% ipython --no-banner

In [1]: import numpy as np

In [2]: np.set_printoptions(suppress=True, linewidth=100)

In [3]: W0 = np.loadtxt("dump.csv", delimiter=",")

In [4]: W0.round(2)
Out[4]: 
array([[-0.73,  0.66,  0.24, -0.19, -0.39,  1.35, -0.28, -0.94],
       [-1.1 , -0.09, -0.29, -0.41,  1.39, -0.55, -0.28, -0.47],
       [-0.24, -1.28, -0.73,  0.42, -0.72, -0.12, -0.85, -0.58],
       [ 0.12,  0.21, -1.23, -0.82, -0.45, -0.23,  1.09, -0.56],
       [-0.92, -0.71,  0.03,  0.79,  0.08,  0.55,  1.24,  0.44],
       [-0.61,  1.16, -0.5 ,  1.11, -0.47, -0.73, -0.17,  0.13],
       [-0.98, -0.11,  0.46, -1.04, -0.92, -0.44, -0.18,  0.82],
       [ 0.  ,  0.17, -1.16, -0.2 ,  0.35,  0.89, -0.57,  1.16]])

In [5]: np.allclose(W0, W0.T)
Out[5]: False

In [6]: W0.inv()
Traceback (most recent call last):
  Cell In[6], line 1
    W0.inv()
AttributeError: 'numpy.ndarray' object has no attribute 'inv'


In [7]: x = np.array([3, 3, 3, 0, 0, 2, 1, 0])

In [8]: y = W0 @ x

In [9]: y.round(2)
Out[9]: array([ 2.9 , -5.83, -7.83, -2.06, -2.45, -1.51, -2.94, -1.76])

In [10]: np.round(np.linalg.solve(W0, 2 * y), 2) + 0
Out[10]: array([6., 6., 6., 0., 0., 4., 2., 0.])

In [11]: np.round(np.linalg.solve(W0, y), 2) + 0
Out[11]: array([3., 3., 3., 0., 0., 2., 1., 0.])

In [12]: rng = np.random.default_rng(399022)

In [13]: z = rng.permutation(8)

In [14]: M2 = W0[:, z] * rng.choice([-1, 1], 8)

In [15]: M2.round(2)
Out[15]: 
array([[ 0.73,  0.19, -1.35, -0.66,  0.94,  0.39,  0.28,  0.24],
       [ 1.1 ,  0.41,  0.55,  0.09,  0.47, -1.39,  0.28, -0.29],
       [ 0.24, -0.42,  0.12,  1.28,  0.58,  0.72,  0.85, -0.73],
       [-0.12,  0.82,  0.23, -0.21,  0.56,  0.45, -1.09, -1.23],
       [ 0.92, -0.79, -0.55,  0.71, -0.44, -0.08, -1.24,  0.03],
       [ 0.61, -1.11,  0.73, -1.16, -0.13,  0.47,  0.17, -0.5 ],
       [ 0.98,  1.04,  0.44,  0.11, -0.82,  0.92,  0.18,  0.46],
       [-0.  ,  0.2 , -0.89, -0.17, -1.16, -0.35,  0.57, -1.16]])

In [16]: Uu, _, Vt = np.linalg.svd(W0.T @ M2)

In [17]: z
Out[17]: array([0, 3, 5, 1, 7, 4, 6, 2])

In [18]: np.round(np.linalg.lstsq(W0, M2)[0], 2) + 0
Out[18]: 
array([[-1.,  0.,  0.,  0.,  0.,  0.,  0.,  0.],
       [ 0.,  0.,  0., -1.,  0.,  0.,  0.,  0.],
       [ 0.,  0.,  0.,  0.,  0.,  0.,  0.,  1.],
       [ 0., -1.,  0.,  0.,  0.,  0.,  0.,  0.],
       [ 0.,  0.,  0.,  0.,  0., -1.,  0.,  0.],
       [ 0.,  0., -1.,  0.,  0.,  0.,  0.,  0.],
       [ 0.,  0.,  0.,  0.,  0.,  0., -1.,  0.],
       [ 0.,  0.,  0.,  0., -1.,  0.,  0.,  0.]])

In [19]: np.round(M2 @ M2.T, 2) + 0
Out[19]: 
array([[4., 0., 0., 0., 0., 0., 0., 0.],
       [0., 4., 0., 0., 0., 0., 0., 0.],
       [0., 0., 4., 0., 0., 0., 0., 0.],
       [0., 0., 0., 4., 0., 0., 0., 0.],
       [0., 0., 0., 0., 4., 0., 0., 0.],
       [0., 0., 0., 0., 0., 4., 0., 0.],
       [0., 0., 0., 0., 0., 0., 4., 0.],
       [0., 0., 0., 0., 0., 0., 0., 4.]])

In [20]: np.round(M2.T @ M2, 2) + 0
Out[20]: 
array([[4., 0., 0., 0., 0., 0., 0., 0.],
       [0., 4., 0., 0., 0., 0., 0., 0.],
       [0., 0., 4., 0., 0., 0., 0., 0.],
       [0., 0., 0., 4., 0., 0., 0., 0.],
       [0., 0., 0., 0., 4., 0., 0., 0.],
       [0., 0., 0., 0., 0., 4., 0., 0.],
       [0., 0., 0., 0., 0., 0., 4., 0.],
       [0., 0., 0., 0., 0., 0., 0., 4.]])

In [21]: np.round(np.linalg.norm(W0, axis=0), 2)
Out[21]: array([2., 2., 2., 2., 2., 2., 2., 2.])

In [22]: np.round(W0 @ W0.T, 2) + 0
Out[22]: 
array([[4., 0., 0., 0., 0., 0., 0., 0.],
       [0., 4., 0., 0., 0., 0., 0., 0.],
       [0., 0., 4., 0., 0., 0., 0., 0.],
       [0., 0., 0., 4., 0., 0., 0., 0.],
       [0., 0., 0., 0., 4., 0., 0., 0.],
       [0., 0., 0., 0., 0., 4., 0., 0.],
       [0., 0., 0., 0., 0., 0., 4., 0.],
       [0., 0., 0., 0., 0., 0., 0., 4.]])

In [23]: np.round(W0.T @ W0, 2) + 0
Out[23]: 
array([[4., 0., 0., 0., 0., 0., 0., 0.],
       [0., 4., 0., 0., 0., 0., 0., 0.],
       [0., 0., 4., 0., 0., 0., 0., 0.],
       [0., 0., 0., 4., 0., 0., 0., 0.],
       [0., 0., 0., 0., 4., 0., 0., 0.],
       [0., 0., 0., 0., 0., 4., 0., 0.],
       [0., 0., 0., 0., 0., 0., 4., 0.],
       [0., 0., 0., 0., 0., 0., 0., 4.]])
